% ipython --no-banner

In [1]: import numpy as np

In [2]: import numpy.linalg as la

In [3]: np.set_printoptions(suppress=True, linewidth=160)

In [4]: X = np.load("x.npy")

In [5]: X
Out[5]: 
array([[  0.,   0.,  -3.,   3.],
       [ -2.,   4.,  -8.,   6.],
       [ -2.,   4., -11.,   9.],
       [ -2.,   4., -14.,  12.]])

In [6]: # rows and columns are dependent

In [7]: np.trace(X)
Out[7]: np.float64(5.0)

In [8]: np.allclose(X @ X.T, X.T @ X)
Out[8]: False

In [9]: print(np.round(la.det(X), 2))
0.0

In [10]: print(np.round(np.sort(np.abs(la.eigvals(X))), 2) + 0)
[0. 0. 2. 3.]

In [11]: X @ X
Out[11]: 
array([[  0.,   0.,  -9.,   9.],
       [ -4.,   8., -22.,  18.],
       [ -4.,   8., -31.,  27.],
       [ -4.,   8., -40.,  36.]])

In [12]: print((X + X.T) / 2)
[[  0.   -1.   -2.5   0.5]
 [ -1.    4.   -2.    5. ]
 [ -2.5  -2.  -11.   -2.5]
 [  0.5   5.   -2.5  12. ]]

In [13]: left, sigma, VT = la.svd(X)

In [14]: evecs = VT[:(sigma > 1e-8).sum()]

In [15]: rng = np.random.default_rng(89210)

In [16]: x = X[2] + -1 * X[3] + rng.integers(2) * np.eye(4)[3]

In [17]: x
Out[17]: array([ 0.,  0.,  3., -3.])

In [18]: la.matrix_rank(np.vstack([X, x]))
Out[18]: np.int64(2)

In [19]: print(np.allclose(evecs.T @ evecs @ x, x))
True

In [20]: np.round(np.diag(evecs.T @ evecs), 2)
Out[20]: array([0.18, 0.73, 0.55, 0.55])

In [21]: np.round(evecs.T @ evecs, 2)
Out[21]: 
array([[ 0.18, -0.36,  0.09,  0.09],
       [-0.36,  0.73, -0.18, -0.18],
       [ 0.09, -0.18,  0.55, -0.45],
       [ 0.09, -0.18, -0.45,  0.55]])

In [22]: left, sigma, VT = la.svd(X)

In [23]: np.argmax(sigma[:-1] / (sigma[1:] + 1e-6)) + 1
Out[23]: np.int64(2)

In [24]: B = left[:, :2] @ np.diag(sigma[:2]) @ VT[:2]

In [25]: print(la.matrix_rank(X, rtol=0.05))
2

In [26]: B.round(2) + 0
Out[26]: 
array([[  0.,   0.,  -3.,   3.],
       [ -2.,   4.,  -8.,   6.],
       [ -2.,   4., -11.,   9.],
       [ -2.,   4., -14.,  12.]])

In [27]: B = np.array([[3, 3], [-3, -5]])

In [28]: Z = np.kron(B, X)

In [29]: Z.shape
Out[29]: (8, 8)

In [30]: lab = rng.permutation(4)

In [31]: lab
Out[31]: array([3, 0, 2, 1])

In [32]: B = X[lab][:, lab]

In [33]: np.round(la.det(B), 2), round(float(la.det(X[lab])), 2)
Out[33]: (np.float64(0.0), 0.0)

In [34]: np.round(np.sort(np.abs(la.eigvals(B))), 2) + 0
Out[34]: array([0., 0., 2., 3.])

In [35]: B = np.array([[4, 1, 2], [4, 0, 2], [1, 5, 3], [0, 0, 3], [4, 1, 4], [5, 1, 0]])

In [36]: W0 = np.block([[np.zeros((6, 6)), B], [B.T, np.zeros((3, 3))]])

In [37]: W0
Out[37]: 
array([[0., 0., 0., 0., 0., 0., 4., 1., 2.],
       [0., 0., 0., 0., 0., 0., 4., 0., 2.],
       [0., 0., 0., 0., 0., 0., 1., 5., 3.],
       [0., 0., 0., 0., 0., 0., 0., 0., 3.],
       [0., 0., 0., 0., 0., 0., 4., 1., 4.],
       [0., 0., 0., 0., 0., 0., 5., 1., 0.],
       [4., 4., 1., 0., 4., 5., 0., 0., 0.],
       [1., 0., 5., 0., 1., 1., 0., 0., 0.],
       [2., 2., 3., 3., 4., 0., 0., 0., 0.]])

In [38]: W = np.array([[-1, 0, 3, -1, 1],
    ...:     [5, -4, 0, -2, -1],
    ...:     [5, 1, -3, 0, -1],
    ...:     [5, 4, -1, 1, 5],
    ...:     [1, 1, -2, 3, -4],
    ...:     [4, 3, 2, 0, 2],
    ...:     [4, 3, -1, 5, -4],
    ...:     [5, 0, 2, 1, 0],
    ...:     [2, -1, 4, 0, -1]])

In [39]: coef = np.array([5, 0, 7, 1, 8])

In [40]: act = np.maximum(W0 @ W + coef, 0)

In [41]: (act > 0).astype(int)
Out[41]: 
array([[1, 1, 1, 1, 0],
       [1, 1, 1, 1, 0],
       [1, 0, 1, 1, 1],
       [1, 0, 1, 1, 1],
       [1, 1, 1, 1, 0],
       [1, 1, 1, 1, 0],
       [1, 1, 1, 1, 1],
       [1, 1, 0, 1, 1],
       [1, 1, 0, 1, 1]])

In [42]: print(la.matrix_rank(act))
5

In [43]: Z = np.array([[1, 0, 0], [-1, 0, -2], [2, 0, 0], [0, -1, -3], [0, -2, -1]])

In [44]: print(W @ Z)
[[  5  -1   2]
 [  9   4  15]
 [ -2   2  -1]
 [ -1 -11 -16]
 [ -4   5  -7]
 [  5  -4  -8]
 [ -1   3 -17]
 [  9  -1  -3]
 [ 11   2   3]]

In [45]: act @ Z
Out[45]: 
array([[  46.,  -22.,  -86.],
       [  37.,  -21.,  -83.],
       [  96.,  -13.,  -34.],
       [  49.,  -11.,   -8.],
       [  68.,  -22.,  -82.],
       [  23.,  -27., -111.],
       [  82.,   -3.,  -12.],
       [  25.,   -7.,  -29.],
       [  36.,  -18.,  -56.]])

In [46]: np.allclose(W0[:-1].T @ la.lstsq(W0[:-1].T, W0[-1])[0], W0[-1])
Out[46]: False

In [47]: print(np.unique(W0.round(6), axis=0).shape)
(9, 9)

In [48]: round(np.trace(la.pinv(W0) @ W0), 2)
Out[48]: np.float64(6.0)

In [49]: np.round(W0 @ la.pinv(W0) @ W0, 2) + 0
Out[49]: 
array([[0., 0., 0., 0., 0., 0., 4., 1., 2.],
       [0., 0., 0., 0., 0., 0., 4., 0., 2.],
       [0., 0., 0., 0., 0., 0., 1., 5., 3.],
       [0., 0., 0., 0., 0., 0., 0., 0., 3.],
       [0., 0., 0., 0., 0., 0., 4., 1., 4.],
       [0., 0., 0., 0., 0., 0., 5., 1., 0.],
       [4., 4., 1., 0., 4., 5., 0., 0., 0.],
       [1., 0., 5., 0., 1., 1., 0., 0., 0.],
       [2., 2., 3., 3., 4., 0., 0., 0., 0.]])

In [50]: r0, g = W0[7], W0[2]

In [51]: r0 @ r0
Out[51]: np.float64(28.0)

In [52]: r0 @ g
Out[52]: np.float64(0.0)

In [53]: pr = (r0 @ g) / (r0 @ r0) * r0

In [54]: print(np.round(la.norm(r0 + g) ** 2 + la.norm(r0 - g) ** 2, 2))
126.0

In [55]: la.matrix_rank(np.outer(r0, g))
Out[55]: np.int64(1)

In [56]: pr
Out[56]: array([0., 0., 0., 0., 0., 0., 0., 0., 0.])

In [57]: print((g - pr) @ r0)
0.0

In [58]: r = la.matrix_rank(W0)

In [59]: print(r)
6

In [60]: null = la.svd(W0)[2][r:].T

In [61]: [int(la.matrix_rank(W0[:i])) for i in range(1, len(W0) + 1)]
Out[61]: [1, 2, 3, 3, 3, 3, 4, 5, 6]

In [62]: null.shape
Out[62]: (9, 3)

In [63]: B = W0 + rng.integers(-2, 3, (9, 6)) @ rng.integers(-2, 3, (6, 9))

In [64]: print(B)
[[ 1. -4.  4.  6. -2.  2.  7. -4. -1.]
 [ 1.  2.  2. -5. -6. -4.  2.  0. 12.]
 [ 3.  1.  0. -2.  2. -2. -6.  8.  7.]
 [ 0.  1.  1. -2. -2.  2.  0.  2.  7.]
 [-1.  0.  1.  2.  6. -2.  1. -4. -1.]
 [-1.  3. -5. -4. -6. -2.  8.  4.  6.]
 [ 8.  1. -3.  7.  8.  5. -3.  1. -6.]
 [ 1.  3.  3. -7. -5.  1.  1.  7.  9.]
 [-1.  7. -2. -4.  2.  1.  2.  6.  5.]]

In [65]: print(np.abs(B - W0).sum(axis=1))
[30. 32. 24. 14. 25. 33. 32. 35. 36.]

In [66]: print(np.round(la.svd(B - W0, compute_uv=False), 2) + 0)
[29.13 12.6  11.49  8.48  5.89  1.67  0.    0.    0.  ]

In [67]: M = np.load("mat.npy")

In [68]: M
Out[68]: 
array([[-1.  ,  0.95,  0.92,  0.78, -1.  , -0.99,  0.95],
       [-0.98,  0.98,  0.99, -0.18, -0.97, -0.89,  0.42],
       [-1.  ,  0.93,  0.86,  0.85, -1.  , -1.  ,  0.97],
       [-0.89,  0.94,  0.98, -0.51, -0.06, -0.48, -0.16],
       [ 0.99, -0.95, -0.96, -0.33,  1.  ,  0.96, -0.75],
       [ 0.96, -0.87, -0.88, -0.36,  1.  ,  0.92, -0.7 ],
       [ 0.99, -0.82, -0.7 , -0.77,  1.  ,  0.98, -0.92],
       [-1.  ,  0.93,  0.81,  0.91, -1.  , -1.  ,  0.98],
       [-0.73,  0.93,  0.98, -0.72,  0.89,  0.06, -0.54],
       [-0.89,  0.88,  0.93, -0.18, -0.78, -0.65,  0.19],
       [-0.6 , -0.18, -0.53,  0.65, -0.99, -0.77,  0.72],
       [ 0.89, -0.99, -1.  ,  0.85, -0.94,  0.02,  0.66],
       [-0.95,  0.5 ,  0.15,  0.76, -1.  , -0.96,  0.89],
       [-0.99,  0.98,  0.99, -0.04, -0.99, -0.93,  0.55],
       [ 0.06,  0.84,  0.97, -0.86,  1.  ,  0.75, -0.84],
       [ 0.24, -0.83, -0.95,  0.76, -0.98, -0.52,  0.71],
       [ 0.99, -0.96, -0.98, -0.12,  1.  ,  0.93, -0.63],
       [ 0.62,  0.42,  0.78, -0.79,  1.  ,  0.85, -0.83],
       [-0.94,  0.4 , -0.04,  0.79, -1.  , -0.96,  0.9 ],
       [ 0.85, -0.62, -0.58, -0.35,  0.98,  0.79, -0.58],
       [-0.21,  0.12,  0.11,  0.06, -0.37, -0.18,  0.11],
       [ 1.  , -0.91, -0.85, -0.79,  1.  ,  0.99, -0.94],
       [ 0.09, -0.49, -0.69,  0.43, -0.81, -0.27,  0.39],
       [ 0.98, -0.97, -0.99,  0.24,  0.94,  0.85, -0.33],
       [ 0.93, -1.  , -1.  ,  0.95, -1.  , -0.29,  0.87],
       [-0.09,  0.49,  0.69, -0.43,  0.81,  0.27, -0.39],
       [ 0.97, -0.38,  0.2 , -0.88,  1.  ,  0.98, -0.95],
       [ 0.97, -0.87, -0.86, -0.48,  1.  ,  0.94, -0.78],
       [ 0.6 , -0.45, -0.48, -0.1 ,  0.77,  0.48, -0.26],
       [ 0.91, -0.52, -0.3 , -0.62,  1.  ,  0.91, -0.79],
       [ 0.21, -0.97, -1.  ,  0.96, -1.  , -0.87,  0.95],
       [-0.99,  0.99,  1.  , -0.46, -0.92, -0.88,  0.21],
       [-1.  ,  0.62, -0.11,  0.96, -1.  , -1.  ,  0.99],
       [-0.84,  0.31,  0.01,  0.63, -1.  , -0.87,  0.77]])

In [69]: lab = M[:, 3] > np.median(M[:, 3])

In [70]: r0 = M[lab].mean(axis=0) - M[~lab].mean(axis=0)

In [71]: ((M - M.mean(axis=0)) @ r0 > 0).astype(int)
Out[71]: array([1, 1, 1, 0, 0, 0, 0, 1, 0, 1, 1, 1, 1, 1, 0, 1, 0, 0, 1, 0, 1, 0, 1, 0, 1, 0, 0, 0, 0, 0, 1, 1, 1, 1])

In [72]: np.argsort(-np.abs(r0).round(6), kind="stable")
Out[72]: array([4, 6, 3, 5, 0, 2, 1])

In [73]: def softmax(z):
    ...:     e = np.exp(z - z.max(axis=-1, keepdims=True))
    ...:     return e / e.sum(axis=-1, keepdims=True)
    ...: 

In [74]: np.round(softmax(M).sum(axis=1), 2)
Out[74]: array([1., 1., 1., 1., 1., 1., 1., 1., 1., 1., 1., 1., 1., 1., 1., 1., 1., 1., 1., 1., 1., 1., 1., 1., 1., 1., 1., 1., 1., 1., 1., 1., 1., 1.])

In [75]: np.round(softmax(10 * M[16]), 2) + 0
Out[75]: array([0.38, 0.  , 0.  , 0.  , 0.42, 0.21, 0.  ])

In [76]: np.round(softmax(M[16]), 2)
Out[76]: array([0.27, 0.04, 0.04, 0.09, 0.27, 0.25, 0.05])

In [77]: S = M @ M.T / np.sqrt(7)

In [78]: softmax(S).round(6).argmax(axis=1)
Out[78]: array([ 7, 13,  7, 31, 21, 21, 21,  7,  8, 13, 32, 24,  7,  0, 14, 30, 21, 17,  7, 21,  0, 21, 30, 16, 24, 14, 26, 21, 21, 21, 30, 31,  7,  7])

In [79]: np.round(softmax(S)[16] @ M, 2)
Out[79]: array([ 0.8 , -0.66, -0.6 , -0.31,  0.76,  0.73, -0.55])
